$ python3 -q
>>> import numpy as np
>>> np.set_printoptions(precision=2, suppress=True, linewidth=100)
>>> A = np.loadtxt("data.csv", delimiter=",")
>>> A
array([[3.3, 4. , 1. , 0. , 3. , 2. , 4. , 1. , 5. , 0. , 1. ],
       [0. , 2.3, 0. , 1. , 5. , 0. , 4. , 2. , 5. , 2. , 0. ],
       [4. , 2. , 3.3, 3. , 0. , 4. , 5. , 3. , 3. , 5. , 3. ],
       [1. , 1. , 1. , 0.3, 3. , 1. , 2. , 1. , 4. , 0. , 1. ],
       [5. , 2. , 0. , 1. , 0.3, 2. , 4. , 5. , 4. , 1. , 5. ],
       [0. , 2. , 1. , 4. , 0. , 1.3, 2. , 1. , 2. , 0. , 5. ],
       [4. , 3. , 0. , 2. , 2. , 0. , 1.3, 1. , 0. , 0. , 5. ],
       [3. , 5. , 5. , 1. , 4. , 0. , 2. , 1.3, 1. , 3. , 0. ],
       [0. , 5. , 1. , 5. , 5. , 3. , 4. , 5. , 0.3, 0. , 0. ],
       [5. , 5. , 0. , 1. , 1. , 4. , 0. , 0. , 3. , 3.3, 2. ],
       [3. , 4. , 1. , 0. , 3. , 2. , 4. , 1. , 5. , 0. , 1.3]])
>>> u, v = A[7], A[10]
>>> u @ v
np.float64(60.3)
>>> p = (u @ v) / (u @ u) * u
>>> v - p
array([ 1.03,  0.71, -2.29, -0.66,  0.37,  2.  ,  2.68,  0.15,  4.34, -1.97,  1.3 ])
>>> p
array([1.97, 3.29, 3.29, 0.66, 2.63, 0.  , 1.32, 0.85, 0.66, 1.97, 0.  ])
>>> np.outer(u, v)
array([[ 9.  , 12.  ,  3.  ,  0.  ,  9.  ,  6.  , 12.  ,  3.  , 15.  ,  0.  ,  3.9 ],
       [15.  , 20.  ,  5.  ,  0.  , 15.  , 10.  , 20.  ,  5.  , 25.  ,  0.  ,  6.5 ],
       [15.  , 20.  ,  5.  ,  0.  , 15.  , 10.  , 20.  ,  5.  , 25.  ,  0.  ,  6.5 ],
       [ 3.  ,  4.  ,  1.  ,  0.  ,  3.  ,  2.  ,  4.  ,  1.  ,  5.  ,  0.  ,  1.3 ],
       [12.  , 16.  ,  4.  ,  0.  , 12.  ,  8.  , 16.  ,  4.  , 20.  ,  0.  ,  5.2 ],
       [ 0.  ,  0.  ,  0.  ,  0.  ,  0.  ,  0.  ,  0.  ,  0.  ,  0.  ,  0.  ,  0.  ],
       [ 6.  ,  8.  ,  2.  ,  0.  ,  6.  ,  4.  ,  8.  ,  2.  , 10.  ,  0.  ,  2.6 ],
       [ 3.9 ,  5.2 ,  1.3 ,  0.  ,  3.9 ,  2.6 ,  5.2 ,  1.3 ,  6.5 ,  0.  ,  1.69],
       [ 3.  ,  4.  ,  1.  ,  0.  ,  3.  ,  2.  ,  4.  ,  1.  ,  5.  ,  0.  ,  1.3 ],
       [ 9.  , 12.  ,  3.  ,  0.  ,  9.  ,  6.  , 12.  ,  3.  , 15.  ,  0.  ,  3.9 ],
       [ 0.  ,  0.  ,  0.  ,  0.  ,  0.  ,  0.  ,  0.  ,  0.  ,  0.  ,  0.  ,  0.  ]])
>>> rng = np.random.default_rng(841)
>>> B = A + rng.integers(-2, 3, (11, 10)) @ rng.integers(-2, 3, (10, 11))
>>> B
array([[  6.3,   3. ,  -2. ,   3. ,   1. ,  -6. ,  -5. ,   3. ,   8. ,   3. ,  10. ],
       [  5. ,   1.3,   3. ,  -7. ,  -1. ,  -3. ,   7. ,   5. ,  15. ,   1. ,   0. ],
       [ 12. ,   8. ,  -1.7,  11. ,  -8. ,   1. ,   7. ,   4. ,   2. ,  15. ,   8. ],
       [  3. ,   2. ,   0. ,  -3.7,   9. ,  -4. ,  -3. ,   7. ,   5. ,  -1. ,   3. ],
       [  9. ,  -3. ,  -8. ,  -5. ,   1.3,  -3. ,   1. ,   2. ,   8. ,  -5. ,  -1. ],
       [ -1. ,  -1. ,   8. ,   8. ,   9. ,   3.3,  -3. ,   5. ,   5. ,  -3. ,  15. ],
       [  9. ,   3. , -10. ,   7. ,   6. ,   0. ,   1.3,  -1. ,  -7. ,   8. ,   3. ],
       [ 17. ,   8. ,   2. ,   4. ,   0. ,   3. ,  13. ,   2.3,   9. ,   4. ,   1. ],
       [  1. ,  10. ,  -6. ,   4. ,   7. ,  -2. ,   3. ,   4. ,  -3.7,   0. ,  -8. ],
       [ 14. ,   5. ,   3. ,   6. ,  -4. ,  13. ,  13. ,  -1. ,   8. ,   5.3,   5. ],
       [  7. ,   9. ,   4. ,   4. ,   2. ,  -8. ,   1. ,   3. ,   6. ,   0. ,  13.3]])
>>> B - A
array([[  3.,  -1.,  -3.,   3.,  -2.,  -8.,  -9.,   2.,   3.,   3.,   9.],
       [  5.,  -1.,   3.,  -8.,  -6.,  -3.,   3.,   3.,  10.,  -1.,   0.],
       [  8.,   6.,  -5.,   8.,  -8.,  -3.,   2.,   1.,  -1.,  10.,   5.],
       [  2.,   1.,  -1.,  -4.,   6.,  -5.,  -5.,   6.,   1.,  -1.,   2.],
       [  4.,  -5.,  -8.,  -6.,   1.,  -5.,  -3.,  -3.,   4.,  -6.,  -6.],
       [ -1.,  -3.,   7.,   4.,   9.,   2.,  -5.,   4.,   3.,  -3.,  10.],
       [  5.,   0., -10.,   5.,   4.,   0.,   0.,  -2.,  -7.,   8.,  -2.],
       [ 14.,   3.,  -3.,   3.,  -4.,   3.,  11.,   1.,   8.,   1.,   1.],
       [  1.,   5.,  -7.,  -1.,   2.,  -5.,  -1.,  -1.,  -4.,   0.,  -8.],
       [  9.,   0.,   3.,   5.,  -5.,   9.,  13.,  -1.,   5.,   2.,   3.],
       [  4.,   5.,   3.,   4.,  -1., -10.,  -3.,   2.,   1.,   0.,  12.]])
>>> np.linalg.matrix_rank(B - A, tol=1e-8)
np.int64(10)
